In [1]: import numpy as np

In [2]: np.set_printoptions(suppress=True, linewidth=120)

In [3]: def rd(a):
   ...:     return np.round(a, 3) + 0
   ...: 

In [4]: m1 = np.load("x.npy")

In [5]: m1
Out[5]: 
array([[ 1.709,  1.119,  0.955,  0.967,  1.314],
       [ 2.449,  0.813, -0.057,  0.25 ,  0.961],
       [ 2.6  ,  1.186, -0.573,  0.975,  1.428],
       [ 2.224,  0.59 ,  0.344,  1.125,  0.724],
       [ 2.1  ,  0.89 , -0.387,  1.177,  1.06 ],
       [ 2.111,  0.547, -0.275,  1.278,  1.065],
       [ 2.428,  0.873, -0.141,  0.949,  1.056],
       [ 2.134,  0.568, -0.006,  0.98 ,  1.271],
       [ 1.189,  2.01 , -0.139,  1.506,  2.079],
       [ 0.863,  2.551,  0.535,  1.55 ,  2.093],
       [ 0.938,  1.919,  0.156,  1.133,  2.175],
       [ 0.945,  1.693,  0.394,  1.138,  1.957],
       [ 1.61 ,  2.012,  0.08 ,  1.176,  2.021],
       [ 0.613,  1.964, -0.119,  0.998,  1.537],
       [ 1.044,  2.046, -0.673,  1.464,  1.622],
       [ 0.841,  2.008,  0.248,  0.597,  2.146],
       [ 1.198,  2.09 ,  1.353, -0.032,  2.273],
       [ 0.782,  1.88 ,  0.642,  0.479,  1.987],
       [ 1.499,  2.315,  1.131, -0.022,  1.858],
       [ 1.269,  1.837,  1.195, -0.123,  2.467],
       [ 0.72 ,  1.908,  1.168, -0.372,  1.438],
       [ 0.604,  1.855,  1.08 , -0.38 ,  1.385],
       [ 0.661,  2.29 ,  0.446, -0.379,  1.641],
       [ 0.902,  2.32 ,  1.394,  0.029,  2.009]])

In [6]: np.count_nonzero(m1)
Out[6]: np.int64(120)

In [7]: np.linalg.matrix_rank(m1)
Out[7]: np.int64(5)

In [8]: rd(m1.sum(axis=0))
Out[8]: array([33.433, 39.284,  8.751, 16.463, 39.567])

In [9]: cent = m1[[23, 20]].astype(float)

In [10]: for _ in range(5):
    ...:     idx = np.linalg.norm(m1[:, None] - cent, axis=-1).argmin(axis=1)
    ...:     cent = np.array([m1[idx == j].mean(axis=0) for j in range(2)])
    ...: 

In [11]: idx
Out[11]: array([1, 1, 1, 1, 1, 1, 1, 1, 0, 0, 0, 0, 0, 0, 0, 0, 0, 0, 0, 0, 0, 0, 0, 0])

In [12]: np.bincount(idx)
Out[12]: array([16,  8])

In [13]: rd(cent)
Out[13]: 
array([[ 0.98 ,  2.044,  0.556,  0.548,  1.918],
       [ 2.219,  0.823, -0.018,  0.963,  1.11 ]])

In [14]: X = np.array([[1.0, -2.0, 0.0, 0.0, 0.0],
    ...:     [-2.0, -3.0, -2.0, 0.0, 0.0],
    ...:     [0.0, -2.0, -1.0, -2.0, 0.0],
    ...:     [0.0, 0.0, -2.0, -2.0, -2.0],
    ...:     [0.0, 0.0, 0.0, -2.0, -2.0]])

In [15]: rng = np.random.default_rng(25)

In [16]: idx = rng.permutation(5)

In [17]: idx
Out[17]: array([1, 2, 3, 0, 4])

In [18]: M2 = X[idx][:, idx]

In [19]: np.trace(M2)
Out[19]: np.float64(-7.0)

In [20]: rd(np.sort(np.abs(np.linalg.eigvals(M2))))
Out[20]: array([1.093, 1.1  , 2.232, 3.934, 5.305])

In [21]: np.diag(M2)
Out[21]: array([-3., -1., -2.,  1., -2.])

In [22]: M2
Out[22]: 
array([[-3., -2.,  0., -2.,  0.],
       [-2., -1., -2.,  0.,  0.],
       [ 0., -2., -2.,  0., -2.],
       [-2.,  0.,  0.,  1.,  0.],
       [ 0.,  0., -2.,  0., -2.]])

In [23]: w, evecs = np.linalg.eig(M2)

In [24]: rd(np.prod(w))
Out[24]: np.float64(-56.0)

In [25]: rd(np.sort(np.linalg.eigvals(np.linalg.inv(M2))))
Out[25]: array([-0.915, -0.254, -0.189,  0.448,  0.909])

In [26]: rd(M2 @ evecs[:, 0] - w[0] * evecs[:, 0])
Out[26]: array([0., 0., 0., 0., 0.])

In [27]: rd(w)
Out[27]: array([-5.305, -3.934, -1.093,  2.232,  1.1  ])

In [28]: w, evecs = np.linalg.eig(X)

In [29]: rd(np.sort(np.linalg.eigvals(np.linalg.inv(X))))
Out[29]: array([-0.915, -0.254, -0.189,  0.448,  0.909])

In [30]: rd(w)
Out[30]: array([-5.305, -3.934,  2.232,  1.1  , -1.093])

In [31]: rd(np.sort(np.linalg.eigvals(X.T)))
Out[31]: array([-5.305, -3.934, -1.093,  1.1  ,  2.232])

In [32]: w, evecs = np.linalg.eigh(X)

In [33]: x0 = np.array([-3, -2, 1, 1, -2])

In [34]: rd(x0 @ X @ x0 / (x0 @ x0)), rd(w[0]), rd(w[-1])
Out[34]: (np.float64(-1.368), np.float64(-5.305), np.float64(2.232))

In [35]: Ac = m1 - m1.mean(axis=0)

In [36]: evecs = np.linalg.svd(Ac)[2][:1]

In [37]: M2 = Ac - Ac @ evecs.T @ evecs

In [38]: rd(np.cov(Ac @ evecs.T, rowvar=False))
Out[38]: np.float64(1.154)

In [39]: K = np.array([[17, -11, -15, 5],
    ...:     [3, 15, 25, -27],
    ...:     [-7, -6, -26, 22],
    ...:     [-29, 14, -6, 10],
    ...:     [-29, 50, 21, -35]])

In [40]: r = np.linalg.matrix_rank(K)

In [41]: r
Out[41]: np.int64(3)

In [42]: null = np.linalg.svd(K)[2][r:].T

In [43]: rd(null @ null.T)
Out[43]: 
array([[0.191, 0.252, 0.124, 0.275],
       [0.252, 0.332, 0.163, 0.363],
       [0.124, 0.163, 0.08 , 0.178],
       [0.275, 0.363, 0.178, 0.397]])

In [44]: rd(null[:, 0] / null[np.abs(null[:, 0]).round(6).argmax(), 0])
Out[44]: array([0.693, 0.913, 0.449, 1.   ])

In [45]: [int(np.linalg.matrix_rank(K[:i])) for i in range(1, len(K) + 1)]
Out[45]: [1, 2, 3, 3, 3]

In [46]: [int(np.linalg.matrix_rank(K[:, :j + 1])) for j in range(4)]
Out[46]: [1, 2, 3, 3]

In [47]: r0 = np.array([-6, 3, 1])

In [48]: data = np.array([np.roll(r0, i) for i in range(3)])

In [49]: data
Out[49]: 
array([[-6,  3,  1],
       [ 1, -6,  3],
       [ 3,  1, -6]])

In [50]: data @ (-1.0) ** np.arange(3)
Out[50]: array([-8., 10., -4.])

In [51]: (data @ data)[0]
Out[51]: array([ 42, -35,  -3])

In [52]: np.allclose(data @ data.T, data.T @ data)
Out[52]: True

In [53]: M2 = np.array([[2, 3, 2], [1, 2, 3], [3, 3, 2]])

In [54]: np.linalg.matrix_rank(data @ M2)
Out[54]: np.int64(3)

In [55]: np.linalg.norm(data, axis=1).argmax()
Out[55]: np.int64(0)

In [56]: rd(np.linalg.norm(data[0], 1)), rd(np.linalg.norm(data[0], np.inf))
Out[56]: (np.float64(10.0), np.float64(6.0))

In [57]: M2 = data / np.sqrt((data ** 2).mean(axis=1, keepdims=True))

In [58]: np.linalg.matrix_rank(M2) == np.linalg.matrix_rank(data)
Out[58]: np.True_

In [59]: rd(data - data.mean(axis=1, keepdims=True))
Out[59]: 
array([[-5.333,  3.667,  1.667],
       [ 1.667, -5.333,  3.667],
       [ 3.667,  1.667, -5.333]])

In [60]: rd(M2[1])
Out[60]: array([ 0.255, -1.532,  0.766])

In [61]: A = np.load("data.npy")

In [62]: A
Out[62]: 
array([[1, 4, 3, 3, 1],
       [1, 1, 4, 3, 3],
       [3, 1, 1, 4, 3],
       [3, 3, 1, 1, 4],
       [4, 3, 3, 1, 1]])

In [63]: t = np.radians(90)

In [64]: Rm = np.eye(4)

In [65]: Rm[2, 2] = Rm[0, 0] = np.cos(t)

In [66]: Rm[2, 0], Rm[0, 2] = -np.sin(t), np.sin(t)

In [67]: rd(Rm)
Out[67]: 
array([[ 0.,  0.,  1.,  0.],
       [ 0.,  1.,  0.,  0.],
       [-1.,  0.,  0.,  0.],
       [ 0.,  0.,  0.,  1.]])

In [68]: M2 = K @ Rm.T

In [69]: np.allclose(K @ K.T, M2 @ M2.T)
Out[69]: True

In [70]: rd(np.linalg.svd(K, compute_uv=False)), rd(np.linalg.svd(M2, compute_uv=False))
Out[70]: 
(array([84.929, 47.208, 15.217,  0.   ]),
 array([84.929, 47.208, 15.217,  0.   ]))

In [71]: np.abs(M2 - K).max(axis=0)
Out[71]: array([50.,  0., 35.,  0.])

In [72]: A @ (-1.0) ** np.arange(5)
Out[72]: array([-2.,  4.,  2.,  4.,  4.])

In [73]: rd(np.fft.fft(A[0]))
Out[73]: array([12.   +0.j   , -2.309-2.853j, -1.191-1.763j, -1.191+1.763j, -2.309+2.853j])

In [74]: A @ np.ones(5)
Out[74]: array([12., 12., 12., 12., 12.])

In [75]: feats = np.loadtxt("case11.csv", delimiter=",")

In [76]: feats
Out[76]: 
array([[ 0.,  3.,  0.,  0.],
       [ 0.,  0.,  2.,  0.],
       [ 0.,  0.,  0., -1.],
       [ 0.,  0.,  0.,  0.]])

In [77]: np.linalg.matrix_rank(feats - feats[0, 0] * np.eye(4))
Out[77]: np.int64(3)

In [78]: rd(np.sort(np.linalg.eigvals(feats)))
Out[78]: array([0., 0., 0., 0.])

In [79]: np.prod(np.diag(feats)), rd(np.linalg.det(feats))
Out[79]: (np.float64(0.0), np.float64(0.0))

In [80]: [int(np.linalg.matrix_rank(np.linalg.matrix_power(feats, p))) for p in range(1, 5)]
Out[80]: [3, 2, 1, 0]

In [81]: G = np.cov(m1, rowvar=False)

In [82]: rd(np.corrcoef(m1[:, 0], m1[:, 2])[0, 1])
Out[82]: np.float64(-0.461)

In [83]: np.argwhere(np.triu(np.abs(np.corrcoef(m1.T)) > 0.8, 1))
Out[83]: array([[0, 1]])

In [84]: [round(float(x), 3) for x in np.linalg.svd(feats, compute_uv=False)[:3]]
Out[84]: [3.0, 2.0, 1.0]

In [85]: np.linalg.matrix_rank(feats, rtol=0.1)
Out[85]: np.int64(3)

In [86]: J = np.load("run5.npy")

In [87]: J
Out[87]: 
array([[ 8,  0, -2,  2, -2,  2],
       [ 2,  9,  2,  2,  1, -1],
       [ 2, -2,  5,  2,  2,  2],
       [-1,  2, -1,  1,  1,  0],
       [ 1,  1,  2,  0,  4,  0],
       [ 0,  2,  1,  0,  0,  2]])

In [88]: t = np.radians(15)

In [89]: Rm = np.eye(6)

In [90]: Rm[4, 4] = Rm[1, 1] = np.cos(t)

In [91]: Rm[4, 1], Rm[1, 4] = -np.sin(t), np.sin(t)

In [92]: rd(Rm)
Out[92]: 
array([[ 1.   ,  0.   ,  0.   ,  0.   ,  0.   ,  0.   ],
       [ 0.   ,  0.966,  0.   ,  0.   ,  0.259,  0.   ],
       [ 0.   ,  0.   ,  1.   ,  0.   ,  0.   ,  0.   ],
       [ 0.   ,  0.   ,  0.   ,  1.   ,  0.   ,  0.   ],
       [ 0.   , -0.259,  0.   ,  0.   ,  0.966,  0.   ],
       [ 0.   ,  0.   ,  0.   ,  0.   ,  0.   ,  1.   ]])

In [93]: M2 = J @ Rm.T

In [94]: rd(np.linalg.det(Rm)), rd(np.trace(Rm))
Out[94]: (np.float64(1.0), np.float64(5.932))

In [95]: np.allclose(J @ J.T, M2 @ M2.T)
Out[95]: True

In [96]: rd(np.linalg.svd(J, compute_uv=False)), rd(np.linalg.svd(M2, compute_uv=False))
Out[96]: 
(array([10.506,  8.939,  7.287,  2.985,  2.075,  1.55 ]),
 array([10.506,  8.939,  7.287,  2.985,  2.075,  1.55 ]))

In [97]: M2 = J / np.linalg.norm(J, axis=1, keepdims=True)

In [98]: G = M2 @ M2.T

In [99]: (np.abs(G) > 0.9).astype(int)
Out[99]: 
array([[1, 0, 0, 0, 0, 0],
       [0, 1, 0, 0, 0, 0],
       [0, 0, 1, 0, 0, 0],
       [0, 0, 0, 1, 0, 0],
       [0, 0, 0, 0, 1, 0],
       [0, 0, 0, 0, 0, 1]])

In [100]: rd(G[4])
Out[100]: array([-0.095,  0.416,  0.572,  0.226,  1.   ,  0.284])

In [101]: rd(np.degrees(np.arccos(np.clip(G[4, 0], -1, 1))))
Out[101]: np.float64(95.471)

In [102]: np.argwhere(np.triu(np.abs(G) > 0.95, 1))
Out[102]: array([], shape=(0, 2), dtype=int64)

In [103]: idx = rng.permutation(6)

In [104]: M2 = J[:, idx] * rng.choice([-1, 1], 6)

In [105]: M2
Out[105]: 
array([[ 2,  2, -8, -2,  2,  0],
       [ 2, -1, -2,  2, -1,  9],
       [ 2, -2, -2,  5,  2, -2],
       [ 1, -1,  1, -1,  0,  2],
       [ 0, -4, -1,  2,  0,  1],
       [ 0,  0,  0,  1,  2,  2]])

In [106]: left, _, vt = np.linalg.svd(J.T @ M2)

In [107]: idx
Out[107]: array([3, 4, 0, 2, 5, 1])
